% python3 -q
>>> import numpy as np
>>> np.set_printoptions(precision=1, suppress=True, linewidth=100, floatmode="fixed")
>>> sv = 5 * 0.5 ** np.arange(6)
>>> Q, _ = np.linalg.qr(np.array([[0.9, -0.8, -1.2, 0.8, -2.5, 0.3],
...     [-0.5, 0.4, 1.5, 0.1, 0.2, 3.2],
...     [0.0, 0.5, -0.1, 1.4, 1.0, -0.5],
...     [-1.6, -0.2, 0.0, 1.1, 0.7, 0.4],
...     [-1.4, 0.5, -0.2, -0.2, 0.3, 0.0],
...     [0.0, 2.1, 1.1, 1.2, -0.9, -0.1]]))
>>> rng = np.random.default_rng(55256)
>>> data = rng.normal(size=(11, 6)) * sv @ Q
>>> data
array([[ 4.6, -2.3,  3.6,  6.4,  6.3,  4.8],
       [-2.6,  2.3, -2.9, -3.9, -4.8, -1.5],
       [ 3.7, -2.9,  4.0,  5.4,  7.4,  3.0],
       [ 2.7, -1.2,  3.2,  1.8,  2.1,  0.9],
       [ 0.5, -0.2,  1.5, -1.9,  0.3, -1.3],
       [ 0.8, -0.8, -0.6, -2.9,  2.5, -1.4],
       [-0.7,  0.3, -2.6, -0.1,  1.2,  1.1],
       [-1.1,  0.5, -2.3, -0.3, -0.9,  0.3],
       [-1.4,  0.9, -1.1, -1.5, -1.7, -0.8],
       [-1.7,  0.4, -4.5,  0.2,  2.0,  1.6],
       [-2.9,  2.8, -4.8, -3.0, -4.7, -0.1]])
>>> proj = data @ np.linalg.solve(data.T @ data, data.T)
>>> np.allclose(proj @ proj, proj)
True
>>> np.diag(proj)
array([0.8, 0.5, 0.6, 0.3, 0.6, 0.9, 0.2, 0.5, 0.2, 0.6, 0.7])
>>> np.round(np.linalg.eigvalsh(proj), 1) + 0
array([0.0, 0.0, 0.0, 0.0, 0.0, 1.0, 1.0, 1.0, 1.0, 1.0, 1.0])
>>> proj @ data[:, 2]
array([ 3.6, -2.9,  4.0,  3.2,  1.5, -0.6, -2.6, -2.3, -1.1, -4.5, -4.8])
>>> out = np.c_[data[:, :2] @ np.array([[4, -1], [-2, -4]]), np.array([-5, -5, -5, -2, 3, -1, -2, -2, 3, 0, -5])]
>>> out
array([[ 23.0,   4.8,  -5.0],
       [-15.0,  -6.7,  -5.0],
       [ 20.4,   8.0,  -5.0],
       [ 13.1,   2.1,  -2.0],
       [  2.3,   0.5,   3.0],
       [  4.6,   2.4,  -1.0],
       [ -3.4,  -0.6,  -2.0],
       [ -5.5,  -1.1,  -2.0],
       [ -7.5,  -2.0,   3.0],
       [ -7.6,   0.3,   0.0],
       [-17.1,  -8.5,  -5.0]])
>>> np.linalg.norm(np.linalg.qr(data)[0].T @ out, axis=0) ** 2 / ((out ** 2).sum(axis=0) + 1e-12)
array([1.0, 1.0, 0.6])
>>> np.round(np.linalg.norm(out - data @ np.linalg.lstsq(data, out)[0], axis=0), 1) + 0
array([0.0, 0.0, 6.9])
>>> np.linalg.matrix_rank(np.c_[data, out])
np.int64(7)
